$ python3 -q
>>> import numpy as np
>>> from numpy import linalg as LA
>>> np.set_printoptions(precision=2, suppress=True, linewidth=100, legacy="1.25")
>>> rnd = lambda a: np.round(a, 2) + 0
>>> K = np.array([[1, -2, 3, 1], [1, 1, -2, 3], [3, 1, 1, -2], [-2, 3, 1, 1]])
>>> u = np.array([9, -7])
>>> np.correlate(K[1], K[3], "full")
array([ 1,  2,  2,  2, -5, 13, -6])
>>> np.array([np.convolve(row, u, "same") for row in K])
array([[  9, -25,  41, -12],
       [  9,   2, -25,  41],
       [ 27, -12,   2, -25],
       [-18,  41, -12,   2]])
>>> np.polyval(u, K[1])
array([  2,   2, -25,  20])
>>> x0 = np.array([1, 3, 1, 3])
>>> rhs = K @ x0
>>> rhs
array([ 1, 11,  1, 11])
>>> rnd(LA.solve(K, rhs + K[:, 2]))
array([1., 3., 2., 3.])
>>> rnd(LA.solve(K, K[:, 3]))
array([0., 0., 0., 1.])
>>> rnd(LA.solve(K.T, K[2]))
array([0., 0., 1., 0.])
>>> t = np.radians(180)
>>> r_ = np.eye(4)
>>> r_[0, 0] = r_[2, 2] = np.cos(t)
>>> r_[0, 2], r_[2, 0] = -np.sin(t), np.sin(t)
>>> rnd(r_)
array([[-1.,  0.,  0.,  0.],
       [ 0.,  1.,  0.,  0.],
       [ 0.,  0., -1.,  0.],
       [ 0.,  0.,  0.,  1.]])
>>> B = K @ r_.T
>>> np.allclose(K @ K.T, B @ B.T)
True
>>> rnd(LA.det(r_)), np.trace(r_)
(1.0, 0.0)
>>> rnd(B)
array([[-1., -2., -3.,  1.],
       [-1.,  1.,  2.,  3.],
       [-3.,  1., -1., -2.],
       [ 2.,  3., -1.,  1.]])
>>> rng = np.random.default_rng(43)
>>> lab = rng.permutation(4)
>>> B = K[:, lab] * rng.choice([-1, 1], 4)
>>> B
array([[ 2,  3, -1, -1],
       [-1, -2, -1, -3],
       [-1,  1, -3,  2],
       [-3,  1,  2, -1]])
>>> Uu, _, VT = LA.svd(K.T @ B)
>>> rnd(LA.lstsq(K, B)[0])
array([[ 0.,  0., -1.,  0.],
       [-1.,  0.,  0.,  0.],
       [ 0.,  1.,  0.,  0.],
       [ 0.,  0.,  0., -1.]])
>>> np.einsum("ij,ji->", K, K)
24
>>> rnd(LA.det(K[::-1]))
195.0
>>> rnd(np.poly(K))
array([  1.,  -4.,  -4., -44., 195.])
>>> rnd(LA.eigvals(K).sum().real)
4.0
>>> W0 = np.load("data.npy")
>>> W0
array([[-0.28, -2.56,  2.8 ],
       [-0.69,  9.02, -1.29],
       [-0.43,  5.89, -0.77],
       [ 0.39, -3.55, -2.14],
       [ 0.97, -0.1 , -6.17],
       [-0.21, -3.61,  4.23],
       [ 1.12, -1.66, -7.29],
       [ 0.52, -4.83, -0.52],
       [-0.18,  2.95, -0.29],
       [-0.55,  7.94,  0.24],
       [-0.39,  1.74,  0.89],
       [-0.51,  3.58,  2.14],
       [ 0.71, -2.42, -3.35],
       [-0.98,  4.14,  4.35],
       [-0.81,  0.1 ,  6.12],
       [-0.5 ,  0.62,  2.31],
       [-0.37, -0.6 ,  3.97]])
>>> np.argsort(-LA.norm(W0, axis=0).round(6), kind="stable")[:3]
array([1, 2, 0])
>>> LA.cond(W0) > 100
False
>>> LA.matrix_rank(W0, rtol=0.1)
2
>>> [round(float(x), 2) for x in LA.svd(W0, compute_uv=False)[:3]]
[17.19, 14.66, 0.41]
>>> round(np.log10(LA.cond(W0)))
2
>>> rnd(np.abs(LA.svd(W0)[2][-1]))
array([0.99, 0.08, 0.13])
>>> Uu, sig, VT = LA.svd(W0)
>>> rnd(sig)
array([17.19, 14.66,  0.41])
>>> np.argmax(sig[:-1] / (sig[1:] + 1e-6)) + 1
2
>>> B = Uu[:, :2] @ np.diag(sig[:2]) @ VT[:2]
>>> rnd(np.abs(W0 - B).max())
0.19
>>> LA.matrix_rank(W0, rtol=0.05)
2
>>> rnd(LA.norm(W0 - B) / LA.norm(W0))
0.02
>>> LA.matrix_rank(B)
2
>>> rnd(LA.norm(W0 - B, 2)), rnd(sig[2])
(0.41, 0.41)
>>> m1 = np.load("block6.npy")
>>> m1
array([[1, 0, 0, 0, 0],
       [3, 1, 0, 0, 0],
       [2, 0, 1, 0, 0],
       [1, 0, 0, 1, 0],
       [3, 2, 0, 3, 1]])
>>> Uu, sig, VT = LA.svd(m1, full_matrices=False)
>>> rnd(np.cumsum(sig ** 2) / np.sum(sig ** 2))
array([0.83, 0.97, 0.99, 1.  , 1.  ])
>>> Uu.shape, sig.shape, VT.shape
((5, 5), (5,), (5, 5))
>>> np.allclose(Uu * sig @ VT, m1)
True
>>> rnd(sig / sig[0])
array([1.  , 0.41, 0.17, 0.1 , 0.02])
>>> rnd(np.abs(VT[0]))
array([0.81, 0.35, 0.05, 0.44, 0.14])
>>> rnd(Uu.T @ Uu)
array([[1., 0., 0., 0., 0.],
       [0., 1., 0., 0., 0.],
       [0., 0., 1., 0., 0.],
       [0., 0., 0., 1., 0.],
       [0., 0., 0., 0., 1.]])
>>> rnd(sig)
array([5.83, 2.38, 1.  , 0.58, 0.13])
>>> (sig > 1e-8).sum()
5
>>> rnd(Uu.T @ m1 @ VT.T)
array([[5.83, 0.  , 0.  , 0.  , 0.  ],
       [0.  , 2.38, 0.  , 0.  , 0.  ],
       [0.  , 0.  , 1.  , 0.  , 0.  ],
       [0.  , 0.  , 0.  , 0.58, 0.  ],
       [0.  , 0.  , 0.  , 0.  , 0.13]])
>>> rnd(np.sqrt((sig ** 2).sum())), rnd(LA.norm(m1))
(6.4, 6.4)
>>> rnd(VT @ VT.T)
array([[1., 0., 0., 0., 0.],
       [0., 1., 0., 0., 0.],
       [0., 0., 1., 0., 0.],
       [0., 0., 0., 1., 0.],
       [0., 0., 0., 0., 1.]])
>>> np.abs(Uu[:, 0]).round(6).argmax()
4
>>> m1 @ m1
array([[ 1,  0,  0,  0,  0],
       [ 6,  1,  0,  0,  0],
       [ 4,  0,  1,  0,  0],
       [ 2,  0,  0,  1,  0],
       [15,  4,  0,  6,  1]])
>>> ev, V = LA.eig(m1)
>>> rnd(np.sort(LA.eigvals(m1 @ m1)))
array([1., 1., 1., 1., 1.])
>>> rnd(np.sort(LA.eigvals(m1.T)))
array([1., 1., 1., 1., 1.])
>>> rnd(LA.det(m1))
1.0
>>> (m1 - m1.T) / 2
array([[ 0. , -1.5, -1. , -0.5, -1.5],
       [ 1.5,  0. ,  0. ,  0. , -1. ],
       [ 1. ,  0. ,  0. ,  0. ,  0. ],
       [ 0.5,  0. ,  0. ,  0. , -1.5],
       [ 1.5,  1. ,  0. ,  1.5,  0. ]])
>>> np.allclose(m1 @ m1.T, m1.T @ m1)
False
>>> rnd(np.abs(LA.eigvals(m1)).max())
1.0
>>> np.trace(m1)
5
>>> feats = np.load("m.npy")
>>> feats
array([[ 1, -1, -1,  1,  1, -1, -1,  1],
       [ 1, -1,  1, -1, -1,  1, -1,  1],
       [ 1, -1, -1,  1, -1,  1,  1, -1],
       [ 1,  1,  1,  1, -1, -1, -1, -1],
       [ 1,  1, -1, -1,  1,  1, -1, -1]])
>>> def softmax(z):
...     e = np.exp(z - z.max(axis=-1, keepdims=True))
...     return e / e.sum(axis=-1, keepdims=True)
... 
>>> rnd(softmax(feats[4] + -1))
array([0.22, 0.22, 0.03, 0.03, 0.22, 0.22, 0.03, 0.03])
>>> rnd(softmax(feats).sum(axis=1))
array([1., 1., 1., 1., 1.])
>>> rnd(softmax(10 * feats[4]))
array([0.25, 0.25, 0.  , 0.  , 0.25, 0.25, 0.  , 0.  ])
>>> rnd(softmax(feats[4]))
array([0.22, 0.22, 0.03, 0.03, 0.22, 0.22, 0.03, 0.03])
>>> att = feats @ feats.T / np.sqrt(8)
>>> softmax(att).round(6).argmax(axis=1)
array([0, 1, 2, 3, 4])
>>> rnd(softmax(att))
array([[0.81, 0.05, 0.05, 0.05, 0.05],
       [0.05, 0.81, 0.05, 0.05, 0.05],
       [0.05, 0.05, 0.81, 0.05, 0.05],
       [0.05, 0.05, 0.05, 0.81, 0.05],
       [0.05, 0.05, 0.05, 0.05, 0.81]])
>>> rnd(softmax(att)[4] @ feats)
array([ 1.  ,  0.71, -0.81, -0.71,  0.71,  0.81, -0.9 , -0.81])
>>> u = np.array([2, 1])
>>> np.polyval(u, feats[1])
array([ 3, -1,  3, -1, -1,  3, -1,  3])
>>> np.convolve(feats[1], u)
array([ 2, -1,  1, -1, -3,  1, -1,  1,  1])
>>> np.array([np.convolve(row, u, "same") for row in feats])
array([[ 2, -1, -3,  1,  3, -1, -3,  1],
       [ 2, -1,  1, -1, -3,  1, -1,  1],
       [ 2, -1, -3,  1, -1,  1,  3, -1],
       [ 2,  3,  3,  3, -1, -3, -3, -3],
       [ 2,  3, -1, -3,  1,  3, -1, -3]])
>>> rnd(LA.norm(feats, 1)), rnd(LA.norm(feats, np.inf))
(5.0, 8.0)
>>> LA.norm(feats, axis=1).argmax()
0
>>> rnd(LA.norm(feats, "nuc"))
14.14
>>> rnd(LA.norm(feats, 2))
2.83
>>> gram = feats.T @ feats
>>> gram
array([[ 5, -1, -1,  1, -1,  1, -3, -1],
       [-1,  5,  1, -1,  1, -1, -1, -3],
       [-1,  1,  5, -1, -3, -1, -1,  1],
       [ 1, -1, -1,  5, -1, -3,  1, -1],
       [-1,  1, -3, -1,  5, -1, -1,  1],
       [ 1, -1, -1, -3, -1,  5,  1, -1],
       [-3, -1, -1,  1, -1,  1,  5, -1],
       [-1, -3,  1, -1,  1, -1, -1,  5]])
>>> rnd(LA.eigvalsh(gram)[::-1])
array([8., 8., 8., 8., 8., 0., 0., 0.])
>>> LA.matrix_rank(gram)
5
>>> np.diag(gram)
array([5, 5, 5, 5, 5, 5, 5, 5])
>>> rnd(LA.svd(feats, compute_uv=False) ** 2)
array([8., 8., 8., 8., 8.])
